$ ipython --no-banner

In [1]: import numpy as np

In [2]: np.set_printoptions(precision=2, suppress=True, linewidth=140, floatmode="fixed")

In [3]: data = np.load("block19.npy")

In [4]: data.round(2) + 0
Out[4]: 
array([[ 0.00,  0.00,  0.00],
       [ 0.00, -0.43, -0.50],
       [ 0.00, -0.50, -0.57]])

In [5]: P = np.triu(np.array([[-9, 3, 7], [-1, -2, 2], [3, -4, -9]]), 1) + np.eye(3)

In [6]: Y = P @ data @ np.linalg.inv(P)

In [7]: print(round(np.trace(Y), 2), np.trace(data))
-1.0 -1.0

In [8]: np.round(np.poly(Y), 2) + 0
Out[8]: array([1.00, 1.00, 0.00, 0.00])

In [9]: left, sigma, Vt = np.linalg.svd(data)

In [10]: V = Vt[:(sigma > 1e-8).sum()]

In [11]: rng = np.random.default_rng(9232)

In [12]: vec = data[0] + -3 * data[1] + rng.integers(2) * np.eye(3)[0]

In [13]: vec
Out[13]: array([-0.01,  1.30,  1.49])

In [14]: np.linalg.matrix_rank(np.vstack([data, vec]))
Out[14]: np.int64(1)

In [15]: A = np.load("run17.npy")

In [16]: A
Out[16]: 
array([[0.31, 0.00, 0.08, 0.08, 0.15, 0.15, 0.23],
       [0.20, 0.20, 0.07, 0.20, 0.13, 0.00, 0.20],
       [0.20, 0.13, 0.27, 0.20, 0.13, 0.07, 0.00],
       [0.00, 0.00, 0.11, 0.44, 0.11, 0.22, 0.11],
       [0.19, 0.19, 0.00, 0.19, 0.19, 0.06, 0.19],
       [0.20, 0.20, 0.20, 0.07, 0.00, 0.20, 0.13],
       [0.20, 0.00, 0.30, 0.10, 0.30, 0.00, 0.10]])

In [17]: vec = np.array([2, 2, 3, 0, 0, 2, 0])

In [18]: y = A @ vec

In [19]: print(y)
[1.15 1.00 1.60 0.78 0.88 1.80 1.30]

In [20]: print(np.round(np.linalg.solve(A, A[:, 3]), 2) + 0)
[0.00 0.00 0.00 1.00 0.00 0.00 0.00]

In [21]: np.round(np.linalg.solve(A.T, A[1]), 2) + 0
Out[21]: array([0.00, 1.00, 0.00, 0.00, 0.00, 0.00, 0.00])

In [22]: np.round(np.linalg.solve(A, 3 * y), 2) + 0
Out[22]: array([6.00, 6.00, 9.00, 0.00, 0.00, 6.00, 0.00])

In [23]: np.round(np.linalg.solve(A, y), 2) + 0
Out[23]: array([2.00, 2.00, 3.00, 0.00, 0.00, 2.00, 0.00])

In [24]: def softmax(z):
    ...:     e = np.exp(z - z.max(axis=-1, keepdims=True))
    ...:     return e / e.sum(axis=-1, keepdims=True)
    ...: 

In [25]: softmax(A[6])
Out[25]: array([0.15, 0.12, 0.17, 0.14, 0.17, 0.12, 0.14])

In [26]: softmax(A[6] + 5)
Out[26]: array([0.15, 0.12, 0.17, 0.14, 0.17, 0.12, 0.14])

In [27]: softmax(A).sum(axis=1)
Out[27]: array([1.00, 1.00, 1.00, 1.00, 1.00, 1.00, 1.00])

In [28]: att = A @ A.T / np.sqrt(7)

In [29]: softmax(att)[6] @ A
Out[29]: array([0.19, 0.10, 0.15, 0.18, 0.15, 0.10, 0.14])

In [30]: print(softmax(att).round(6).argmax(axis=1))
[0 1 2 3 4 5 6]

In [31]: softmax(att)
Out[31]: 
array([[0.15, 0.14, 0.14, 0.14, 0.14, 0.14, 0.14],
       [0.14, 0.14, 0.14, 0.14, 0.14, 0.14, 0.14],
       [0.14, 0.14, 0.14, 0.14, 0.14, 0.14, 0.14],
       [0.14, 0.14, 0.14, 0.15, 0.14, 0.14, 0.14],
       [0.14, 0.14, 0.14, 0.14, 0.14, 0.14, 0.14],
       [0.14, 0.14, 0.14, 0.14, 0.14, 0.15, 0.14],
       [0.14, 0.14, 0.14, 0.14, 0.14, 0.14, 0.15]])

In [32]: m1 = np.load("out14.npy")

In [33]: m1
Out[33]: 
array([[ 0.89,  0.26, -0.08,  0.15,  0.01],
       [ 0.26,  0.31,  0.21, -0.26,  0.19],
       [-0.08,  0.21,  0.94,  0.08, -0.06],
       [ 0.15, -0.26,  0.08,  0.63, -0.37],
       [ 0.01,  0.19, -0.06, -0.37,  0.24]])

In [34]: # symmetric

In [35]: ev, V = np.linalg.eigvalsh(m1)
Traceback (most recent call last):
  Cell In[35], line 1
    ev, V = np.linalg.eigvalsh(m1)
ValueError: too many values to unpack (expected 2)


In [36]: ev, V = np.linalg.eigh(m1)

In [37]: print(ev.round(2) + 0)
[0.00 0.00 1.00 1.00 1.00]

In [38]: print(V @ np.diag(ev) @ V.T)
[[ 0.89  0.26 -0.08  0.15  0.01]
 [ 0.26  0.31  0.21 -0.26  0.19]
 [-0.08  0.21  0.94  0.08 -0.06]
 [ 0.15 -0.26  0.08  0.63 -0.37]
 [ 0.01  0.19 -0.06 -0.37  0.24]]

In [39]: round(ev.sum(), 2), round(float(np.trace(m1)), 2)
Out[39]: (np.float64(3.0), 3.0)

In [40]: np.round(V.T @ m1 @ V, 2) + 0
Out[40]: 
array([[0.00, 0.00, 0.00, 0.00, 0.00],
       [0.00, 0.00, 0.00, 0.00, 0.00],
       [0.00, 0.00, 1.00, 0.00, 0.00],
       [0.00, 0.00, 0.00, 1.00, 0.00],
       [0.00, 0.00, 0.00, 0.00, 1.00]])

In [41]: np.round(np.linalg.eigvalsh(m1 @ m1), 2) + 0
Out[41]: array([0.00, 0.00, 1.00, 1.00, 1.00])
